In [1]: import numpy as np

In [2]: import numpy.linalg as la

In [3]: np.set_printoptions(precision=2, suppress=True, linewidth=100)

In [4]: def tidy(a):
   ...:     return np.round(a, 2) + 0
   ...: 

In [5]: X = np.loadtxt("x.csv", delimiter=",")

In [6]: X
Out[6]: 
array([[ 0.92,  3.46,  0.4 , -2.77],
       [-1.29, -4.08, -0.28,  5.83],
       [-2.3 , -7.97, -0.29,  1.88],
       [ 1.2 ,  4.58,  0.28, -3.12],
       [-1.84, -7.42, -0.98,  4.84],
       [ 3.16,  9.48,  0.32, -7.51]])

In [7]: x = np.array([1, 9, 8, -6])

In [8]: tidy(X @ x)
Out[8]: array([  51.88,  -75.23,  -87.63,   63.38, -105.5 ,  136.1 ])

In [9]: la.norm(X @ x) <= la.norm(X, 2) * la.norm(x) + 1e-9
Out[9]: np.True_

In [10]: (X @ x).argmax()
Out[10]: np.int64(5)

In [11]: X @ np.eye(4)[1]
Out[11]: array([ 3.46, -4.08, -7.97,  4.58, -7.42,  9.48])

In [12]: tidy(X @ np.ones(4))
Out[12]: array([ 2.01,  0.18, -8.68,  2.94, -5.4 ,  5.45])

In [13]: q, vecs = la.qr(X[:, :3])[0], la.qr(X[:, 3:])[0]

In [14]: sig = la.svd(q.T @ vecs, compute_uv=False)

In [15]: tidy(la.norm(q @ q.T - vecs @ vecs.T, 2))
Out[15]: np.float64(1.0)

In [16]: tidy(np.degrees(np.arccos(sig.clip(0, 1))))
Out[16]: array([14.81])

In [17]: tidy(sig)
Out[17]: array([0.97])

In [18]: x = np.array([-1, 2, 1, 0])

In [19]: y = X @ x

In [20]: tidy(la.pinv(X) @ X)
Out[20]: 
array([[1., 0., 0., 0.],
       [0., 1., 0., 0.],
       [0., 0., 1., 0.],
       [0., 0., 0., 1.]])

In [21]: y
Out[21]: array([  6.4 ,  -7.15, -13.93,   8.24, -13.98,  16.12])

In [22]: tidy(la.solve(X.T @ X, X.T @ y))
Out[22]: array([-1.,  2.,  1.,  0.])

In [23]: rng = np.random.default_rng(219)

In [24]: y = y + 0.02 * rng.normal(size=6)

In [25]: tidy(y)
Out[25]: array([  6.37,  -7.16, -13.91,   8.3 , -14.  ,  16.11])

In [26]: coef, *_ = la.lstsq(X, y)

In [27]: [round(float(la.norm(la.solve(X.T @ X + lam * np.eye(4), X.T @ y))), 2) for lam in (0, 1, 10, 100)]
Out[27]: [2.57, 1.8, 1.5, 1.13]

In [28]: tidy(la.norm(y - X @ coef))
Out[28]: np.float64(0.05)

In [29]: coef.round()
Out[29]: array([-1.,  2.,  1., -0.])

In [30]: tidy(coef)
Out[30]: array([-1.26,  2.08,  0.84, -0.02])

In [31]: A = np.load("layer9.npy")

In [32]: A
Out[32]: 
array([[  1,  -4,  16, -64],
       [  1,  -3,   9, -27],
       [  1,  -2,   4,  -8],
       [  1,  -1,   1,  -1],
       [  1,   0,   0,   0],
       [  1,   1,   1,   1],
       [  1,   2,   4,   8],
       [  1,   3,   9,  27]])

In [33]: # column 3 is much longer than the rest

In [34]: q, r_ = la.qr(A)

In [35]: tidy(q)
Out[35]: 
array([[-0.35, -0.54,  0.54,  0.43],
       [-0.35, -0.39,  0.08, -0.31],
       [-0.35, -0.23, -0.23, -0.43],
       [-0.35, -0.08, -0.39, -0.18],
       [-0.35,  0.08, -0.39,  0.18],
       [-0.35,  0.23, -0.23,  0.43],
       [-0.35,  0.39,  0.08,  0.31],
       [-0.35,  0.54,  0.54, -0.43]])

In [36]: tidy(np.abs(np.diag(r_)))
Out[36]: array([ 2.83,  6.48, 12.96, 24.37])

In [37]: tidy(abs(r_[0, 0])), tidy(la.norm(A[:, 0]))
Out[37]: (np.float64(2.83), np.float64(2.83))

In [38]: hat = A @ la.solve(A.T @ A, A.T)

In [39]: tidy(np.diag(hat))
Out[39]: array([0.89, 0.37, 0.42, 0.31, 0.31, 0.42, 0.37, 0.89])

In [40]: tidy(hat)
Out[40]: 
array([[ 0.89,  0.24, -0.06, -0.12, -0.05,  0.06,  0.09, -0.06],
       [ 0.24,  0.37,  0.33,  0.18,  0.01, -0.11, -0.11,  0.09],
       [-0.06,  0.33,  0.42,  0.31,  0.12, -0.06, -0.11,  0.06],
       [-0.12,  0.18,  0.31,  0.31,  0.23,  0.12,  0.01, -0.05],
       [-0.05,  0.01,  0.12,  0.23,  0.31,  0.31,  0.18, -0.12],
       [ 0.06, -0.11, -0.06,  0.12,  0.31,  0.42,  0.33, -0.06],
       [ 0.09, -0.11, -0.11,  0.01,  0.18,  0.33,  0.37,  0.24],
       [-0.06,  0.09,  0.06, -0.05, -0.12, -0.06,  0.24,  0.89]])

In [41]: tidy(np.trace(hat))
Out[41]: np.float64(4.0)

In [42]: x = np.array([-1, -1, -2, -2])

In [43]: A @ (2 * x)
Out[43]: array([ 198,   76,   18,    0,   -2,  -12,  -54, -152])

In [44]: (A @ x).argmax()
Out[44]: np.int64(0)

In [45]: Uu, sig, Vh = la.svd(A, full_matrices=False)

In [46]: tidy(np.abs(Vh[0]))
Out[46]: array([0.01, 0.08, 0.18, 0.98])

In [47]: tidy(np.sqrt((sig ** 2).sum())), tidy(la.norm(A))
Out[47]: (np.float64(78.66), np.float64(78.66))

In [48]: tidy(sig)
Out[48]: array([76.9 , 16.26,  2.67,  1.73])

In [49]: tidy(sig / sig[0])
Out[49]: array([1.  , 0.21, 0.03, 0.02])

In [50]: np.abs(Uu[:, 0]).round(6).argmax()
Out[50]: np.int64(0)

In [51]: tidy(Vh @ Vh.T)
Out[51]: 
array([[1., 0., 0., 0.],
       [0., 1., 0., 0.],
       [0., 0., 1., 0.],
       [0., 0., 0., 1.]])

In [52]: q, vecs = la.qr(A[:, :3])[0], la.qr(A[:, 3:])[0]

In [53]: sig = la.svd(q.T @ vecs, compute_uv=False)

In [54]: tidy(np.degrees(np.arccos(sig.clip(0, 1))))
Out[54]: array([18.86])

In [55]: idx = rng.integers(0, 3, 4)

In [56]: data = np.array([[-2, 0, 1, 0], [-2, -2, 0, -2], [-2, 1, -2, 3], [3, -3, 1, 0]]) * (idx[:, None] == idx)

In [57]: data
Out[57]: 
array([[-2,  0,  0,  0],
       [ 0, -2,  0, -2],
       [ 0,  0, -2,  0],
       [ 0, -3,  0,  0]])

In [58]: # splits into 3 blocks

In [59]: M2 = data + rng.integers(-2, 3, (4, 1)) @ rng.integers(-2, 3, (1, 4))

In [60]: M2
Out[60]: 
array([[-4,  0, -2, -2],
       [-2, -2, -2, -4],
       [ 4,  0,  2,  4],
       [ 2, -3,  2,  2]])

In [61]: la.matrix_rank(M2 - data, tol=1e-8)
Out[61]: np.int64(1)

In [62]: tidy(la.svd(M2 - data, compute_uv=False))
Out[62]: array([9.17, 0.  , 0.  , 0.  ])

In [63]: M2.ravel(order="F")
Out[63]: array([-4, -2,  4,  2,  0, -2,  0, -3, -2, -2,  2,  2, -2, -4,  4,  2])

In [64]: t3 = M2.reshape(4, 2, -1)

In [65]: np.einsum("ihd,jhd->hij", t3, t3).shape
Out[65]: (2, 4, 4)

In [66]: t3.shape
Out[66]: (4, 2, 2)

In [67]: t3[:, 0]
Out[67]: 
array([[-4,  0],
       [-2, -2],
       [ 4,  0],
       [ 2, -3]])

In [68]: np.einsum("ij,ji->", data, data)
Out[68]: np.int64(24)

In [69]: idx = rng.integers(0, 2, 7)

In [70]: m1 = (idx[:, None] == idx) * -2 + np.eye(7)

In [71]: m1
Out[71]: 
array([[-1.,  0.,  0., -2.,  0.,  0., -2.],
       [ 0., -1., -2.,  0., -2., -2.,  0.],
       [ 0., -2., -1.,  0., -2., -2.,  0.],
       [-2.,  0.,  0., -1.,  0.,  0., -2.],
       [ 0., -2., -2.,  0., -1., -2.,  0.],
       [ 0., -2., -2.,  0., -2., -1.,  0.],
       [-2.,  0.,  0., -2.,  0.,  0., -1.]])

In [72]: # symmetric, so the eigenvalues are real

In [73]: ev, vecs = la.eigh(m1)

In [74]: tidy(ev)
Out[74]: array([-7., -5.,  1.,  1.,  1.,  1.,  1.])

In [75]: (ev > 1e-8).sum(), (ev < -1e-8).sum()
Out[75]: (np.int64(5), np.int64(2))

In [76]: tidy(vecs.T @ vecs)
Out[76]: 
array([[1., 0., 0., 0., 0., 0., 0.],
       [0., 1., 0., 0., 0., 0., 0.],
       [0., 0., 1., 0., 0., 0., 0.],
       [0., 0., 0., 1., 0., 0., 0.],
       [0., 0., 0., 0., 1., 0., 0.],
       [0., 0., 0., 0., 0., 1., 0.],
       [0., 0., 0., 0., 0., 0., 1.]])

In [77]: tidy(la.svd(m1, compute_uv=False))
Out[77]: array([7., 5., 1., 1., 1., 1., 1.])

In [78]: tidy(vecs.T @ m1 @ vecs)
Out[78]: 
array([[-7.,  0.,  0.,  0.,  0.,  0.,  0.],
       [ 0., -5.,  0.,  0.,  0.,  0.,  0.],
       [ 0.,  0.,  1.,  0.,  0.,  0.,  0.],
       [ 0.,  0.,  0.,  1.,  0.,  0.,  0.],
       [ 0.,  0.,  0.,  0.,  1.,  0.,  0.],
       [ 0.,  0.,  0.,  0.,  0.,  1.,  0.],
       [ 0.,  0.,  0.,  0.,  0.,  0.,  1.]])

In [79]: tidy(la.eigvalsh(m1 @ m1))
Out[79]: array([ 1.,  1.,  1.,  1.,  1., 25., 49.])

In [80]: feats = np.loadtxt("dump.csv", delimiter=",")

In [81]: feats
Out[81]: 
array([[-0.91, -1.19, -0.3 ,  3.37],
       [ 0.21,  0.44,  0.1 , -1.16],
       [ 0.6 ,  0.71,  0.18, -2.18],
       [-0.83, -1.14, -0.26,  3.34],
       [-0.01,  0.02,  0.06,  0.  ],
       [ 0.67,  0.87,  0.2 , -2.27],
       [-0.17, -0.03, -0.04,  0.02],
       [ 0.67,  0.83,  0.19, -2.28],
       [-0.54, -0.83, -0.16,  2.22],
       [ 0.05, -0.04, -0.06,  0.02],
       [-0.94, -1.23, -0.34,  3.33],
       [ 0.55,  0.76,  0.29, -2.23],
       [-0.8 , -1.21, -0.29,  3.24],
       [-0.02, -0.02, -0.04,  0.01],
       [ 0.05, -0.06, -0.08,  0.04],
       [ 0.33,  0.44,  0.05, -1.08],
       [ 0.32,  0.46,  0.16, -1.05],
       [-0.95, -1.14, -0.22,  3.24],
       [ 0.52,  0.89,  0.24, -2.19],
       [ 0.86,  1.26,  0.26, -3.35],
       [ 0.61,  0.82,  0.11, -2.17],
       [ 0.01,  0.06, -0.03, -0.04],
       [ 0.53,  0.85,  0.19, -2.15],
       [-0.91, -1.22, -0.32,  3.32],
       [-0.9 , -1.22, -0.31,  3.21],
       [-0.26, -0.43, -0.05,  1.13],
       [-0.56, -0.7 , -0.25,  2.18],
       [-0.27, -0.34, -0.2 ,  1.08]])

In [82]: cov = np.cov(feats, rowvar=False)

In [83]: np.argwhere(np.triu(np.abs(np.corrcoef(feats.T)) > 0.8, 1))
Out[83]: 
array([[0, 1],
       [0, 2],
       [0, 3],
       [1, 2],
       [1, 3],
       [2, 3]])

In [84]: tidy(np.polyfit(feats[:, 1], feats[:, 3], 1))
Out[84]: array([-2.72,  0.04])

In [85]: tidy(cov)
Out[85]: 
array([[ 0.36,  0.49,  0.12, -1.33],
       [ 0.49,  0.67,  0.16, -1.83],
       [ 0.12,  0.16,  0.04, -0.44],
       [-1.33, -1.83, -0.44,  5.  ]])

In [86]: np.argsort(-feats.std(axis=0).round(6), kind="stable")
Out[86]: array([3, 1, 0, 2])

In [87]: mat = np.load("mat.npy")

In [88]: mat
Out[88]: 
array([[-3.48,  0.4 , -0.7 , -0.1 , -0.8 ,  0.4 ],
       [-0.5 , -1.  , -0.1 , -0.3 ,  1.6 , -0.9 ],
       [10.21,  0.5 ,  2.1 , -0.9 ,  2.2 ,  1.5 ],
       [ 0.58,  0.8 ,  0.1 , -0.5 ,  0.9 , -0.6 ],
       [ 3.89,  0.7 ,  0.8 ,  0.2 , -1.4 ,  0.1 ],
       [-1.01, -0.2 , -0.2 , -0.3 , -0.5 , -0.1 ],
       [ 3.81, -0.3 ,  0.8 ,  0.7 ,  1.  ,  2.2 ],
       [ 5.63, -1.5 ,  1.1 , -0.5 ,  0.7 , -0.4 ],
       [-1.2 , -0.5 , -0.2 , -0.7 ,  1.5 ,  0.7 ],
       [-5.59, -2.8 , -1.1 , -0.5 , -0.5 ,  0.2 ],
       [ 2.86,  1.6 ,  0.6 ,  1.2 ,  1.9 , -1.4 ],
       [-1.54,  0.8 , -0.3 , -1.4 ,  0.9 , -0.7 ],
       [-1.44, -1.7 , -0.3 ,  0.4 , -1.6 ,  0.  ],
       [-1.96, -1.9 , -0.4 ,  0.6 ,  1.2 ,  0.3 ],
       [-6.99,  1.4 , -1.4 , -0.6 ,  0.7 , -0.2 ],
       [ 2.  ,  0.5 ,  0.4 ,  0.8 ,  0.3 ,  2.7 ],
       [ 3.07, -0.8 ,  0.6 ,  0.5 , -0.1 ,  0.2 ],
       [12.06,  0.7 ,  2.4 ,  0.2 , -1.  ,  0.4 ],
       [-2.07,  1.  , -0.4 ,  0.3 , -0.4 , -0.5 ],
       [-2.56, -0.5 , -0.5 ,  0.  , -0.4 , -1.2 ],
       [ 1.54, -0.3 ,  0.3 , -1.6 ,  1.5 , -0.8 ]])

In [89]: # column 0 dominates

In [90]: d = la.norm(mat[:, None] - mat[None], axis=-1)

In [91]: d[0].round(6).argsort(kind="stable")[:4]
Out[91]: array([ 0, 18, 19,  5])

In [92]: d.mean(axis=1).argmax()
Out[92]: np.int64(17)

In [93]: (d + 1e9 * np.eye(21)).round(6).argmin(axis=1)
Out[93]: array([18,  8, 17, 20, 16, 18, 15, 16,  1,  0,  3,  8,  5,  8,  0,  6,  4,  2, 19, 18,  3])

In [94]: la.matrix_rank(d ** 2)
Out[94]: np.int64(8)

In [95]: d.shape
Out[95]: (21, 21)

In [96]: tidy(d[:5, :5])
Out[96]: 
array([[ 0.  ,  4.32, 14.36,  4.62,  7.56],
       [ 4.32,  0.  , 11.33,  2.25,  5.76],
       [14.36, 11.33,  0.  , 10.15,  7.6 ],
       [ 4.62,  2.25, 10.15,  0.  ,  4.21],
       [ 7.56,  5.76,  7.6 ,  4.21,  0.  ]])

In [97]: tidy(d[0])
Out[97]: 
array([ 0.  ,  4.32, 14.36,  4.62,  7.56,  2.66,  7.94,  9.64,  3.46,  3.89,  7.45,  3.14,  3.13,
        3.49,  4.08,  6.21,  6.85, 15.85,  1.89,  2.1 ,  5.97])
